In [1]: import numpy as np

In [2]: import numpy.linalg as la

In [3]: np.set_printoptions(precision=3, suppress=True, linewidth=200)

In [4]: J = np.loadtxt("block13.csv", delimiter=",")

In [5]: J
Out[5]: 
array([[14., -9., -9.,  6.],
       [-9., 14.,  9., -6.],
       [-9.,  9., 14., -6.],
       [ 6., -6., -6.,  9.]])

In [6]: # symmetric, so the eigenvalues are real

In [7]: r0 = np.array([2, -2, 2, -2])

In [8]: out = J + np.outer(r0, np.eye(4)[1])

In [9]: la.matrix_rank(out - J)
Out[9]: np.int64(1)

In [10]: np.round(la.det(out) / la.det(J), 3), np.round(1 + la.solve(J, r0)[1], 3)
Out[10]: (np.float64(0.633), np.float64(0.633))

In [11]: mat = np.load("layer16.npy")

In [12]: mat
Out[12]: 
array([[ 2,  0,  2,  0],
       [-3, -3, -3, -3],
       [-4,  0, -4,  0],
       [ 6,  6,  6,  6]])

In [13]: rk = la.matrix_rank(mat)

In [14]: rk
Out[14]: np.int64(2)

In [15]: N = la.svd(mat)[2][rk:].T

In [16]: np.allclose(mat @ N, 0)
Out[16]: True

In [17]: la.matrix_rank(mat.T @ mat), la.matrix_rank(mat @ mat.T)
Out[17]: (np.int64(2), np.int64(2))

In [18]: np.round(mat @ N, 3) + 0
Out[18]: 
array([[0., 0.],
       [0., 0.],
       [0., 0.],
       [0., 0.]])

In [19]: [int(la.matrix_rank(mat[:, :j + 1])) for j in range(4)]
Out[19]: [1, 2, 2, 2]

In [20]: Uu, sig, Vt = la.svd(mat)

In [21]: vecs = Vt[:(sig > 1e-8).sum()]

In [22]: rng = np.random.default_rng(62690)

In [23]: x0 = mat[0] + -1 * mat[1] + rng.integers(2) * np.eye(4)[0]

In [24]: x0
Out[24]: array([6., 3., 5., 3.])

In [25]: np.allclose(vecs.T @ vecs @ x0, x0)
Out[25]: False

In [26]: def softmax(z):
    ...:     e = np.exp(z - z.max(axis=-1, keepdims=True))
    ...:     return e / e.sum(axis=-1, keepdims=True)
    ...: 

In [27]: softmax(mat[0] + -1)
Out[27]: array([0.44, 0.06, 0.44, 0.06])

In [28]: np.round(softmax(10 * mat[0]), 3) + 0
Out[28]: array([0.5, 0. , 0.5, 0. ])

In [29]: S = mat @ mat.T / np.sqrt(4)

In [30]: softmax(S)[0] @ mat
Out[30]: array([5.999, 5.998, 5.999, 5.998])

In [31]: np.round(softmax(S), 3) + 0
Out[31]: 
array([[0.   , 0.   , 0.   , 1.   ],
       [0.   , 0.998, 0.002, 0.   ],
       [0.   , 0.018, 0.982, 0.   ],
       [0.   , 0.   , 0.   , 1.   ]])

In [32]: out = np.array([[-3, 6], [-4, -3]])

In [33]: E = out + out.T

In [34]: E
Out[34]: 
array([[-6,  2],
       [ 2, -6]])

In [35]: # equal to its transpose

In [36]: lab = rng.permutation(2)

In [37]: out = E[:, lab] * rng.choice([-1, 1], 2)

In [38]: out
Out[38]: 
array([[ 6, -2],
       [-2,  6]])

In [39]: Uu, _, Vt = la.svd(E.T @ out)

In [40]: np.round(Uu @ Vt, 3) + 0
Out[40]: 
array([[-1.,  0.],
       [ 0., -1.]])

In [41]: lab
Out[41]: array([0, 1])

In [42]: x0 = np.array([2, 2])

In [43]: y = E @ x0

In [44]: coef, lr = np.zeros(2), 1 / la.norm(E, 2) ** 2

In [45]: for i in range(8):
    ...:     coef -= lr * E.T @ (E @ coef - y)
    ...:     if i % 2 == 0: print(i, round(la.norm(E @ coef - y), 3))
    ...: 
0 8.485
2 4.773
4 2.685
6 1.51

In [46]: coef
Out[46]: array([1.8, 1.8])

In [47]: t3 = np.stack([E, 5 * E, E[::-1]])

In [48]: la.matrix_rank(t3)
Out[48]: array([2, 2, 2])

In [49]: np.einsum("bij,cij->bc", t3, t3)
Out[49]: 
array([[  80,  400,  -48],
       [ 400, 2000, -240],
       [ -48, -240,   80]])

In [50]: (t3 @ E.T).shape
Out[50]: (3, 2, 2)

In [51]: r0 = np.array([2, 2])

In [52]: out = E + np.outer(r0, np.eye(2)[0])

In [53]: out
Out[53]: 
array([[-4.,  2.],
       [ 4., -6.]])

In [54]: la.matrix_rank(out - E)
Out[54]: np.int64(1)

In [55]: la.matrix_rank(la.inv(out) - la.inv(E), tol=1e-8)
Out[55]: np.int64(1)

In [56]: round(la.det(out) / la.det(E), 3), np.round(1 + la.solve(E, r0)[0], 3)
Out[56]: (np.float64(0.5), np.float64(0.5))

In [57]: arr = np.load("sample18.npy")

In [58]: arr
Out[58]: 
array([[ 0.036,  0.247,  0.09 ,  0.049],
       [ 0.247,  1.692,  0.656,  0.172],
       [ 0.09 ,  0.656,  0.387, -0.43 ],
       [ 0.049,  0.172, -0.43 ,  1.885]])

In [59]: # equal to its transpose

In [60]: proj = np.triu(np.array([[-1, 1, -1, 2], [2, 3, 0, -2], [-1, -3, 3, 3], [-3, 2, 0, 0]]), 1) + np.eye(4)

In [61]: out = proj @ arr @ la.inv(proj)

In [62]: np.round(np.poly(out), 3) + 0
Out[62]: array([ 1., -4.,  4.,  0.,  0.])

In [63]: la.matrix_rank(out)
Out[63]: np.int64(2)

In [64]: Uu, sig, Vt = la.svd(arr)

In [65]: vecs = Vt[:(sig > 1e-8).sum()]

In [66]: x0 = arr[0] + 4 * arr[2] + rng.integers(2) * np.eye(4)[0]

In [67]: x0
Out[67]: array([ 0.395,  2.873,  1.638, -1.673])

In [68]: np.round(la.norm(x0 - vecs.T @ vecs @ x0), 3)
Out[68]: np.float64(0.0)

In [69]: la.matrix_rank(np.vstack([arr, x0]))
Out[69]: np.int64(2)

In [70]: np.diag(vecs.T @ vecs)
Out[70]: array([0.018, 0.846, 0.193, 0.942])

In [71]: vecs.T @ vecs
Out[71]: 
array([[ 0.018,  0.124,  0.045,  0.025],
       [ 0.124,  0.846,  0.328,  0.086],
       [ 0.045,  0.328,  0.193, -0.215],
       [ 0.025,  0.086, -0.215,  0.942]])

In [72]: m1 = np.array([[5, 0, 0], [0, 8, 0], [0, 0, 2]])

In [73]: m1
Out[73]: 
array([[5, 0, 0],
       [0, 8, 0],
       [0, 0, 2]])

In [74]: # symmetric, so the eigenvalues are real

In [75]: np.sort(np.abs(la.eigvals(m1)))
Out[75]: array([2., 5., 8.])

In [76]: np.round(la.det(m1), 3)
Out[76]: np.float64(80.0)

In [77]: (m1 - m1.T) / 2
Out[77]: 
array([[0., 0., 0.],
       [0., 0., 0.],
       [0., 0., 0.]])

In [78]: feats = np.load("data.npy")

In [79]: feats
Out[79]: 
array([[ 0.4  ,  0.1  ,  0.781],
       [ 1.9  ,  0.1  ,  3.787],
       [-0.3  ,  0.9  , -0.544],
       [ 1.5  , -0.6  ,  3.059],
       [ 1.1  , -0.8  ,  2.159],
       [ 0.2  , -2.1  ,  0.294],
       [-1.1  ,  1.2  , -2.212],
       [ 0.8  ,  1.2  ,  1.591],
       [-0.9  , -0.1  , -1.807],
       [-1.1  ,  0.1  , -2.197],
       [-2.6  ,  0.8  , -5.129]])

In [80]: x0 = np.array([0, 1, 0])

In [81]: y = feats @ x0

In [82]: np.round(la.solve(feats.T @ feats, feats.T @ y), 3) + 0
Out[82]: array([0., 1., 0.])

In [83]: y = y + 0.02 * rng.normal(size=11)

In [84]: y
Out[84]: array([ 0.126,  0.109,  0.894, -0.56 , -0.782, -2.097,  1.227,  1.185, -0.112,  0.11 ,  0.796])

In [85]: coef, *_ = la.lstsq(feats, y)

In [86]: [round(float(la.norm(la.solve(feats.T @ feats + lam * np.eye(3), feats.T @ y))), 2) for lam in (0, 1, 10, 100)]
Out[86]: [1.01, 0.89, 0.47, 0.1]

In [87]: out = feats / np.sqrt((feats ** 2).mean(axis=1, keepdims=True))

In [88]: la.matrix_rank(feats - feats.mean(axis=1, keepdims=True))
Out[88]: np.int64(2)

In [89]: la.matrix_rank(out) == la.matrix_rank(feats)
Out[89]: np.True_

In [90]: X, _ = la.qr(np.array([[0.0, -1.5, -0.8, -0.3],
    ...:     [-1.1, -0.7, 0.0, -1.4],
    ...:     [0.5, 0.6, 0.0, -0.7],
    ...:     [0.6, -0.7, 1.8, 0.2]]))

In [91]: X
Out[91]: 
array([[ 0.   , -0.819,  0.56 , -0.127],
       [ 0.815, -0.168, -0.343, -0.435],
       [-0.371,  0.23 ,  0.135, -0.89 ],
       [-0.445, -0.499, -0.742, -0.056]])

In [92]: Q, Rm = la.qr(X)

In [93]: Rm.round(3) + 0
Out[93]: 
array([[-1.,  0.,  0.,  0.],
       [ 0., -1.,  0.,  0.],
       [ 0.,  0., -1.,  0.],
       [ 0.,  0.,  0., -1.]])

In [94]: np.abs(np.diag(Rm))
Out[94]: array([1., 1., 1., 1.])

In [95]: np.round(Q.T @ Q, 3) + 0
Out[95]: 
array([[1., 0., 0., 0.],
       [0., 1., 0., 0.],
       [0., 0., 1., 0.],
       [0., 0., 0., 1.]])

In [96]: lab = rng.permutation(4)

In [97]: lab
Out[97]: array([2, 0, 1, 3])

In [98]: out = X[lab][:, lab]

In [99]: out
Out[99]: 
array([[ 0.135, -0.371,  0.23 , -0.89 ],
       [ 0.56 ,  0.   , -0.819, -0.127],
       [-0.343,  0.815, -0.168, -0.435],
       [-0.742, -0.445, -0.499, -0.056]])

In [100]: np.allclose(out, X)
Out[100]: False

In [101]: x0 = np.array([3, 0, 3, 1])

In [102]: y = X @ x0

In [103]: y
Out[103]: array([ 1.554,  0.981, -1.597, -3.616])

In [104]: la.solve(X, 2 * y)
Out[104]: array([ 6., -0.,  6.,  2.])

In [105]: M = np.loadtxt("test8.csv", delimiter=",")

In [106]: M
Out[106]: 
array([[-0.321, -0.315,  1.847],
       [ 1.77 ,  1.415,  1.548],
       [-0.917, -1.009, -2.68 ],
       [ 0.017,  0.197,  0.837],
       [ 0.128, -0.371,  5.039],
       [ 2.378,  1.845,  3.662],
       [-1.908, -0.985, -2.75 ],
       [ 1.946,  1.243,  5.125],
       [-0.155, -0.23 ,  2.661],
       [ 0.701,  0.487,  2.326],
       [-4.278, -2.272, -8.828],
       [ 4.128,  2.38 ,  8.518],
       [ 2.999,  1.407,  2.956],
       [-5.51 , -3.509, -6.218],
       [-1.291, -0.748, -1.949],
       [-2.915, -2.26 , -3.09 ],
       [-1.881, -1.073, -3.144],
       [ 2.206,  1.684,  0.19 ],
       [-0.729, -0.702,  0.418],
       [ 0.822,  0.742,  2.202],
       [ 0.279,  0.191,  1.336],
       [ 0.276, -0.192, -1.717],
       [ 1.475,  0.531,  1.515],
       [ 0.836,  0.338,  4.602],
       [-1.446, -0.962, -2.753]])

In [107]: Q, Rm = la.qr(M)

In [108]: np.allclose(Rm.T @ Rm, M.T @ M)
Out[108]: True

In [109]: Q @ Rm
Out[109]: 
array([[-0.321, -0.315,  1.847],
       [ 1.77 ,  1.415,  1.548],
       [-0.917, -1.009, -2.68 ],
       [ 0.017,  0.197,  0.837],
       [ 0.128, -0.371,  5.039],
       [ 2.378,  1.845,  3.662],
       [-1.908, -0.985, -2.75 ],
       [ 1.946,  1.243,  5.125],
       [-0.155, -0.23 ,  2.661],
       [ 0.701,  0.487,  2.326],
       [-4.278, -2.272, -8.828],
       [ 4.128,  2.38 ,  8.518],
       [ 2.999,  1.407,  2.956],
       [-5.51 , -3.509, -6.218],
       [-1.291, -0.748, -1.949],
       [-2.915, -2.26 , -3.09 ],
       [-1.881, -1.073, -3.144],
       [ 2.206,  1.684,  0.19 ],
       [-0.729, -0.702,  0.418],
       [ 0.822,  0.742,  2.202],
       [ 0.279,  0.191,  1.336],
       [ 0.276, -0.192, -1.717],
       [ 1.475,  0.531,  1.515],
       [ 0.836,  0.338,  4.602],
       [-1.446, -0.962, -2.753]])

In [110]: Q.shape, Rm.shape
Out[110]: ((25, 3), (3, 3))

In [111]: np.round(Q.T @ Q, 3) + 0
Out[111]: 
array([[1., 0., 0.],
       [0., 1., 0.],
       [0., 0., 1.]])

In [112]: np.abs(np.diag(Rm))
Out[112]: array([10.83 ,  1.372,  9.342])
